$ python3 -q
>>> import numpy as np
>>> np.set_printoptions(precision=2, suppress=True, linewidth=200, floatmode="fixed")
>>> rnd = lambda a: np.round(a, 2) + 0
>>> m1 = np.load("m.npy")
>>> print(m1)
[[  1   1   3  -2]
 [  2   1   3  -1]
 [ -1  -1   6  -2]
 [  1  -1   4  -1]
 [ -1  -1   7  -1]
 [ -1  -3   5   2]
 [ -3  -6   2  -1]
 [ -5  -8   4  -4]
 [ -7  -7   1  -3]
 [-10  -6   3  -5]
 [-10  -8   0  -5]
 [ -9  -6  -2  -3]
 [-11  -7  -3  -4]
 [-11  -4  -6  -1]
 [-14  -4  -4   0]
 [-15  -2  -4  -2]
 [-17  -3  -3  -5]
 [-15  -2   0  -5]
 [-14  -3  -3  -3]
 [-16  -1  -1   0]
 [-18   2  -4  -3]
 [-18   3  -1  -2]
 [-20   0  -4   0]
 [-19  -2  -6   1]
 [-18  -2  -9  -2]
 [-21  -3 -10   1]
 [-23  -3 -11   0]]
>>> proj = m1 @ np.linalg.solve(m1.T @ m1, m1.T)
>>> print(rnd(np.linalg.eigvalsh(proj)))
[0.00 0.00 0.00 0.00 0.00 0.00 0.00 0.00 0.00 0.00 0.00 0.00 0.00 0.00 0.00 0.00 0.00 0.00 0.00 0.00 0.00 0.00 0.00 1.00 1.00 1.00 1.00]
>>> print(rnd(np.trace(proj)))
4.0
>>> print(np.allclose(proj @ proj, proj))
True
>>> other = m1[0, 0] * m1[1:] - np.outer(m1[1:, 0], m1[0])
>>> print(other)
[[  0  -1  -3   3]
 [  0   0   9  -4]
 [  0  -2   1   1]
 [  0   0  10  -3]
 [  0  -2   8   0]
 [  0  -3  11  -7]
 [  0  -3  19 -14]
 [  0   0  22 -17]
 [  0   4  33 -25]
 [  0   2  30 -25]
 [  0   3  25 -21]
 [  0   4  30 -26]
 [  0   7  27 -23]
 [  0  10  38 -28]
 [  0  13  41 -32]
 [  0  14  48 -39]
 [  0  13  45 -35]
 [  0  11  39 -31]
 [  0  15  47 -32]
 [  0  20  50 -39]
 [  0  21  53 -38]
 [  0  20  56 -40]
 [  0  17  51 -37]
 [  0  16  45 -38]
 [  0  18  53 -41]
 [  0  20  58 -46]]
>>> print(m1[:, 0] / m1[0, 0])
[  1.00   2.00  -1.00   1.00  -1.00  -1.00  -3.00  -5.00  -7.00 -10.00 -10.00  -9.00 -11.00 -11.00 -14.00 -15.00 -17.00 -15.00 -14.00 -16.00 -18.00 -18.00 -20.00 -19.00 -18.00 -21.00 -23.00]
